$ ipython --no-banner

In [1]: import numpy as np

In [2]: np.set_printoptions(suppress=True, linewidth=100)

In [3]: J = np.load("block7.npy")

In [4]: J
Out[4]: 
array([[  0.3,  -1.4,   0.6,  -0.4],
       [  1.1,   0. ,  -0.3,   0.7],
       [  0.1,  -1. ,   2.3,  -0.8],
       [-20. ,  10. , -28. , -12. ],
       [ -1.4,  -2. ,  -0.8,  -1.2],
       [ -0.1,   0.2,   0.7,  -0.7],
       [  1.6,  -0.7,  -0.3,   0.3],
       [ -0.6,  -0.2,   1.1,   0.3],
       [ -1.2,  -0.3,   0.8,  -0.1],
       [  0.7,  -0.9,   0.2,   0. ],
       [  2.6,  -1.1,   1.2,   0.9],
       [  2.1,   1.4,  -1.1,   0.6],
       [ -0.1,   0. ,   0.6,  -0.4],
       [  1.1,   0.1,   1.4,  -2.4],
       [  0.6,   1.6,   0.7,  -0.4],
       [  0. ,   0. ,   1. ,   0.3],
       [ -1. ,  -1.8,  -0.8,  -2.6],
       [  1. ,  -1.5,  -1.1,   0.3],
       [  0.3,  -0.3,   0.1,   0.2],
       [ -0.1,  -0.2,   0.5,  -0.2],
       [ -0.1,  -0.8,   0.5,  -0.4],
       [  0.7,   0.9,  -1.4,  -1.7],
       [  0.8,  -1.1,   0.8,  -0.3],
       [  1.7,   1.1,  -0.3,   0. ],
       [  0.6,  -0.6,   0.9,  -0.1],
       [  1.8,  -1.8,   0.8,   1.4],
       [  1.6,  -0.4,   0.9,   0.1],
       [  1.6,  -0.8,  -0.9,  -0.8],
       [ -1.4,  -0.4,  -0.1,  -0.9],
       [ -1.8,   0. ,  -0.4,   0.3],
       [ -0.7,  -0.2,  -0.2,  -0.6]])

In [5]: D = np.linalg.norm(J[:, None] - J[None], axis=-1)

In [6]: np.flatnonzero(D[1] < D.mean() / 2)
Out[6]: array([ 0,  1,  5,  6,  7,  9, 11, 12, 14, 15, 17, 18, 19, 20, 22, 23, 24, 26, 27, 30])

In [7]: D.shape
Out[7]: (31, 31)

In [8]: A = np.loadtxt("m.csv", delimiter=",")

In [9]: A.round(2) + 0
Out[9]: 
array([[-0.33, -0.22, -0.49, -0.22,  0.08,  0.45, -0.12,  0.03, -0.42, -0.18,  0.2 , -0.22,  0.17],
       [-0.24, -0.58,  0.13,  0.03,  0.57, -0.31,  0.2 , -0.33,  0.07, -0.05,  0.06,  0.  ,  0.02],
       [-0.24, -0.07, -0.41,  0.38, -0.36, -0.21, -0.21, -0.45,  0.11,  0.27, -0.29, -0.13,  0.13],
       [-0.03,  0.05,  0.16, -0.2 ,  0.11,  0.09, -0.03, -0.04,  0.02, -0.04, -0.5 , -0.7 , -0.41],
       [-0.36,  0.11,  0.14, -0.15,  0.01, -0.18,  0.27,  0.36, -0.14,  0.65,  0.02, -0.19,  0.32],
       [ 0.39,  0.15, -0.45,  0.01,  0.35, -0.41, -0.07,  0.27,  0.15, -0.16, -0.02, -0.29,  0.34],
       [-0.36,  0.21,  0.1 , -0.13,  0.01, -0.16, -0.48, -0.01,  0.42, -0.04,  0.55, -0.2 , -0.15],
       [ 0.27,  0.19, -0.11, -0.3 ,  0.34, -0.07, -0.36, -0.34, -0.35,  0.47,  0.02,  0.21, -0.2 ],
       [ 0.06,  0.1 ,  0.14,  0.79,  0.32,  0.25, -0.11,  0.11, -0.21,  0.15,  0.19, -0.2 , -0.1 ],
       [ 0.09,  0.05,  0.41, -0.09,  0.11,  0.33, -0.3 , -0.25,  0.16, -0.03, -0.18, -0.07,  0.69],
       [-0.21, -0.22, -0.13,  0.03,  0.24,  0.17, -0.38,  0.48,  0.3 ,  0.13, -0.42,  0.37, -0.12],
       [ 0.12,  0.1 , -0.3 , -0.06,  0.16,  0.46,  0.42, -0.19,  0.56,  0.31,  0.14, -0.03, -0.07],
       [ 0.45, -0.65,  0.08, -0.06, -0.31,  0.04, -0.2 ,  0.16,  0.08,  0.3 ,  0.23, -0.24, -0.03]])

In [10]: x0 = np.array([1, -2, 0, -5, 2, -1, 3, -3, -4, 3, -3, 5, 4])

In [11]: np.round(np.abs(np.linalg.eigvals(A)), 2)
Out[11]: array([1., 1., 1., 1., 1., 1., 1., 1., 1., 1., 1., 1., 1.])

In [12]: round(float(np.linalg.det(A)), 2)
Out[12]: 1.0

In [13]: 13 - np.linalg.matrix_rank(A - np.eye(13), tol=1e-8)
Out[13]: np.int64(1)

In [14]: [p for p in range(1, 25) if np.allclose(np.linalg.matrix_power(A, p), np.eye(13))]
Out[14]: []

In [15]: np.round(np.linalg.svd(A, compute_uv=False), 2)
Out[15]: array([1., 1., 1., 1., 1., 1., 1., 1., 1., 1., 1., 1., 1.])

In [16]: feats = np.array([[7, 0, 0, 0, 0, 0, 0, 0],
    ...:     [-6, 7, 0, 0, 0, 0, 0, 0],
    ...:     [1, -2, 6, 0, 0, 0, 0, 0],
    ...:     [3, -2, 9, 3, 0, 0, 0, 0],
    ...:     [-2, -5, -6, -8, -9, 0, 0, 0],
    ...:     [-7, 2, -6, 1, 0, 0, 0, 0],
    ...:     [-8, 9, 3, 1, 6, -7, 9, 0],
    ...:     [4, 9, -2, -5, -8, 5, 4, 5]])

In [17]: feats
Out[17]: 
array([[ 7,  0,  0,  0,  0,  0,  0,  0],
       [-6,  7,  0,  0,  0,  0,  0,  0],
       [ 1, -2,  6,  0,  0,  0,  0,  0],
       [ 3, -2,  9,  3,  0,  0,  0,  0],
       [-2, -5, -6, -8, -9,  0,  0,  0],
       [-7,  2, -6,  1,  0,  0,  0,  0],
       [-8,  9,  3,  1,  6, -7,  9,  0],
       [ 4,  9, -2, -5, -8,  5,  4,  5]])

In [18]: feats @ feats
Out[18]: 
array([[  49,    0,    0,    0,    0,    0,    0,    0],
       [ -84,   49,    0,    0,    0,    0,    0,    0],
       [  25,  -26,   36,    0,    0,    0,    0,    0],
       [  51,  -38,   81,    9,    0,    0,    0,    0],
       [   4,   38,  -54,   48,   81,    0,    0,    0],
       [ -64,   24,  -27,    3,    0,    0,    0,    0],
       [-139,   92,   60,  -43,    0,  -63,   81,    0],
       [ -74,  208,  -37,   33,   56,   -3,   56,   25]])

In [19]: [int(np.linalg.matrix_rank(np.linalg.matrix_power(feats, p))) for p in range(1, 9)]
Out[19]: [7, 7, 7, 7, 7, 7, 7, 7]

In [20]: np.prod(np.diag(feats)), round(float(np.linalg.det(feats)), 2)
Out[20]: (np.int64(0), 0.0)

In [21]: np.linalg.cond(feats) > 100
Out[21]: np.True_

In [22]: np.linalg.matrix_rank(feats, rtol=0.1)
Out[22]: np.int64(6)

In [23]: round(np.linalg.norm(feats, 2) / np.linalg.norm(feats), 2)
Out[23]: np.float64(0.62)

In [24]: round(float(np.trace(np.linalg.pinv(feats) @ feats)), 2)
Out[24]: 7.0

In [25]: np.unique(feats.round(6), axis=0).shape
Out[25]: (8, 8)

In [26]: np.allclose(feats[:-1].T @ np.linalg.lstsq(feats[:-1].T, feats[-1])[0], feats[-1])
Out[26]: False

In [27]: np.round(feats @ np.linalg.pinv(feats) @ feats, 2) + 0
Out[27]: 
array([[ 7.,  0.,  0.,  0.,  0.,  0.,  0.,  0.],
       [-6.,  7.,  0.,  0.,  0.,  0.,  0.,  0.],
       [ 1., -2.,  6.,  0.,  0.,  0.,  0.,  0.],
       [ 3., -2.,  9.,  3.,  0.,  0.,  0.,  0.],
       [-2., -5., -6., -8., -9.,  0.,  0.,  0.],
       [-7.,  2., -6.,  1.,  0.,  0.,  0.,  0.],
       [-8.,  9.,  3.,  1.,  6., -7.,  9.,  0.],
       [ 4.,  9., -2., -5., -8.,  5.,  4.,  5.]])

In [28]: out = feats[0, 0] * feats[1:] - np.outer(feats[1:, 0], feats[0])

In [29]: out
Out[29]: 
array([[  0,  49,   0,   0,   0,   0,   0,   0],
       [  0, -14,  42,   0,   0,   0,   0,   0],
       [  0, -14,  63,  21,   0,   0,   0,   0],
       [  0, -35, -42, -56, -63,   0,   0,   0],
       [  0,  14, -42,   7,   0,   0,   0,   0],
       [  0,  63,  21,   7,  42, -49,  63,   0],
       [  0,  63, -14, -35, -56,  35,  28,  35]])

In [30]: np.flatnonzero(~out.round(6).any(axis=1))
Out[30]: array([], dtype=int64)

In [31]: np.allclose(feats, feats.T)
Out[31]: False

In [32]: (feats + feats.T) / 2
Out[32]: 
array([[ 7. , -3. ,  0.5,  1.5, -1. , -3.5, -4. ,  2. ],
       [-3. ,  7. , -1. , -1. , -2.5,  1. ,  4.5,  4.5],
       [ 0.5, -1. ,  6. ,  4.5, -3. , -3. ,  1.5, -1. ],
       [ 1.5, -1. ,  4.5,  3. , -4. ,  0.5,  0.5, -2.5],
       [-1. , -2.5, -3. , -4. , -9. ,  0. ,  3. , -4. ],
       [-3.5,  1. , -3. ,  0.5,  0. ,  0. , -3.5,  2.5],
       [-4. ,  4.5,  1.5,  0.5,  3. , -3.5,  9. ,  2. ],
       [ 2. ,  4.5, -1. , -2.5, -4. ,  2.5,  2. ,  5. ]])

In [33]: np.linalg.matrix_power(feats, 2)
Out[33]: 
array([[  49,    0,    0,    0,    0,    0,    0,    0],
       [ -84,   49,    0,    0,    0,    0,    0,    0],
       [  25,  -26,   36,    0,    0,    0,    0,    0],
       [  51,  -38,   81,    9,    0,    0,    0,    0],
       [   4,   38,  -54,   48,   81,    0,    0,    0],
       [ -64,   24,  -27,    3,    0,    0,    0,    0],
       [-139,   92,   60,  -43,    0,  -63,   81,    0],
       [ -74,  208,  -37,   33,   56,   -3,   56,   25]])

In [34]: round(np.abs(np.linalg.eigvals(feats)).max(), 2)
Out[34]: np.float64(9.0)

In [35]: np.round(np.linalg.det(feats), 2)
Out[35]: np.float64(0.0)
